% ipython --no-banner

In [1]: import numpy as np

In [2]: np.set_printoptions(suppress=True, linewidth=100)

In [3]: mat = np.load("data.npy")

In [4]: mat
Out[4]: 
array([[4., 1., 0., 0., 0.],
       [0., 4., 1., 0., 0.],
       [0., 0., 4., 1., 0.],
       [0., 0., 0., 4., 1.],
       [0., 0., 0., 0., 4.]])

In [5]: mat.mean(axis=0)
Out[5]: array([0.8, 1. , 1. , 1. , 1. ])

In [6]: np.zeros(5, 5)
TypeError: Cannot interpret '5' as a data type


In [7]: mat[:, 5]
IndexError: index 5 is out of bounds for axis 1 with size 5


In [8]: np.abs(mat).max()
Out[8]: np.float64(4.0)

In [9]: print(round(np.linalg.norm(mat), 3))
9.165

In [10]: print(mat.sum(axis=1))
[5. 5. 5. 5. 4.]

In [11]: mat - mat[0]
Out[11]: 
array([[ 0.,  0.,  0.,  0.,  0.],
       [-4.,  3.,  1.,  0.,  0.],
       [-4., -1.,  4.,  1.,  0.],
       [-4., -1.,  0.,  4.,  1.],
       [-4., -1.,  0.,  0.,  4.]])

In [12]: rng = np.random.default_rng(3772)

In [13]: labels = rng.permutation(5)

In [14]: labels
Out[14]: array([2, 4, 0, 3, 1])

In [15]: A2 = mat[labels][:, labels]

In [16]: np.trace(A2)
Out[16]: np.float64(20.0)

In [17]: print(round(np.linalg.det(A2), 3), round(float(np.linalg.det(mat[labels])), 3))
1024.0 1024.0

In [18]: x0 = np.array([0, 5, 3, 1, 0])

In [19]: rhs = mat @ x0

In [20]: b, lr = np.zeros(5), 1 / np.linalg.norm(mat, 2) ** 2

In [21]: for i in range(150):
    ...:     b -= lr * mat.T @ (mat @ b - rhs)
    ...:     if i % 50 == 0: print(i, round(np.linalg.norm(mat @ b - rhs), 3))
    ...: 
0 4.571
50 0.0
100 0.0

In [22]: round(np.linalg.cond(mat), 3)
Out[22]: np.float64(1.547)

In [23]: theta = np.radians(32)

In [24]: Rm = np.eye(5)

In [25]: Rm[2, 2] = Rm[0, 0] = np.cos(theta)

In [26]: Rm[2, 0], Rm[0, 2] = -np.sin(theta), np.sin(theta)

In [27]: Rm.round(3)
Out[27]: 
array([[ 0.848,  0.   ,  0.53 ,  0.   ,  0.   ],
       [ 0.   ,  1.   ,  0.   ,  0.   ,  0.   ],
       [-0.53 ,  0.   ,  0.848,  0.   ,  0.   ],
       [ 0.   ,  0.   ,  0.   ,  1.   ,  0.   ],
       [ 0.   ,  0.   ,  0.   ,  0.   ,  1.   ]])

In [28]: A2 = mat @ Rm.T

In [29]: print(round(np.linalg.det(Rm), 3), np.round(np.trace(Rm), 3))
1.0 4.696

In [30]: print(A2.round(3))
[[ 3.392  1.    -2.12   0.     0.   ]
 [ 0.53   4.     0.848  0.     0.   ]
 [ 2.12   0.     3.392  1.     0.   ]
 [ 0.     0.     0.     4.     1.   ]
 [ 0.     0.     0.     0.     4.   ]]

In [31]: np.allclose(mat @ mat.T, A2 @ A2.T)
Out[31]: True

In [32]: np.round(np.linalg.svd(mat, compute_uv=False), 3), np.round(np.linalg.svd(A2, compute_uv=False), 3)
Out[32]: 
(array([4.884, 4.558, 4.083, 3.567, 3.158]),
 array([4.884, 4.558, 4.083, 3.567, 3.158]))
